% python3 -q
>>> import numpy as np
>>> np.set_printoptions(precision=2, suppress=True, linewidth=120)
>>> E = np.array([[0, -2, 2, 1, -1, 0, 0, -1],
...     [0, 0, -2, 0, -1, 0, -2, 1],
...     [1, 1, 1, 1, 0, 1, 2, -1],
...     [0, 0, 0, -2, -2, 1, -1, 0],
...     [2, 2, 0, -2, 2, 0, -2, -2],
...     [-1, 1, 1, 1, -2, -1, 1, -2],
...     [-2, 1, -1, -1, 2, 2, 1, -2],
...     [2, -1, -1, -1, 2, 0, 0, -1]])
>>> E
array([[ 0, -2,  2,  1, -1,  0,  0, -1],
       [ 0,  0, -2,  0, -1,  0, -2,  1],
       [ 1,  1,  1,  1,  0,  1,  2, -1],
       [ 0,  0,  0, -2, -2,  1, -1,  0],
       [ 2,  2,  0, -2,  2,  0, -2, -2],
       [-1,  1,  1,  1, -2, -1,  1, -2],
       [-2,  1, -1, -1,  2,  2,  1, -2],
       [ 2, -1, -1, -1,  2,  0,  0, -1]])
>>> r0 = np.array([-1, 2, -2, -1, 0, 1, 1, -2])
>>> B = E + np.outer(r0, np.eye(8)[2])
>>> B
array([[ 0., -2.,  1.,  1., -1.,  0.,  0., -1.],
       [ 0.,  0.,  0.,  0., -1.,  0., -2.,  1.],
       [ 1.,  1., -1.,  1.,  0.,  1.,  2., -1.],
       [ 0.,  0., -1., -2., -2.,  1., -1.,  0.],
       [ 2.,  2.,  0., -2.,  2.,  0., -2., -2.],
       [-1.,  1.,  2.,  1., -2., -1.,  1., -2.],
       [-2.,  1.,  0., -1.,  2.,  2.,  1., -2.],
       [ 2., -1., -3., -1.,  2.,  0.,  0., -1.]])
>>> round(float(np.linalg.det(B) / np.linalg.det(E)), 2), round(float(1 + np.linalg.solve(E, r0)[2]), 2)
(0.65, 0.65)
>>> np.linalg.matrix_rank(B - E)
np.int64(1)
>>> np.linalg.matrix_rank(np.linalg.inv(B) - np.linalg.inv(E), tol=1e-8)
np.int64(1)
>>> vec = np.array([1, -2, -3, -1, 0, -3, -1, 0])
>>> y = E @ vec
>>> coef, lr = np.zeros(8), 1 / np.linalg.norm(E, 2) ** 2
>>> for i in range(8):
...     coef -= lr * E.T @ (E @ coef - y)
...     if i % 2 == 0: print(i, round(np.linalg.norm(E @ coef - y), 2))
... 
0 7.96
2 5.14
4 4.23
6 3.56
>>> np.round(np.linalg.cond(E), 2)
np.float64(4.76)
>>> print(coef)
[ 1.01 -1.47 -1.96 -0.46  0.34 -1.74 -1.73  0.7 ]
>>> def softmax(z):
...     e = np.exp(z - z.max(axis=-1, keepdims=True))
...     return e / e.sum(axis=-1, keepdims=True)
... 
>>> softmax(E[6] + 4)
array([0.01, 0.13, 0.02, 0.02, 0.35, 0.35, 0.13, 0.01])
>>> softmax(E[6])
array([0.01, 0.13, 0.02, 0.02, 0.35, 0.35, 0.13, 0.01])
>>> att = E @ E.T / np.sqrt(8)
>>> np.round(softmax(att + np.triu(np.full(att.shape, -np.inf), 1)), 2) + 0
array([[1.  , 0.  , 0.  , 0.  , 0.  , 0.  , 0.  , 0.  ],
       [0.01, 0.99, 0.  , 0.  , 0.  , 0.  , 0.  , 0.  ],
       [0.06, 0.  , 0.94, 0.  , 0.  , 0.  , 0.  , 0.  ],
       [0.03, 0.1 , 0.01, 0.86, 0.  , 0.  , 0.  , 0.  ],
       [0.  , 0.  , 0.  , 0.  , 1.  , 0.  , 0.  , 0.  ],
       [0.04, 0.  , 0.04, 0.01, 0.  , 0.91, 0.  , 0.  ],
       [0.  , 0.  , 0.  , 0.  , 0.01, 0.  , 0.99, 0.  ],
       [0.  , 0.01, 0.01, 0.  , 0.31, 0.  , 0.03, 0.64]])
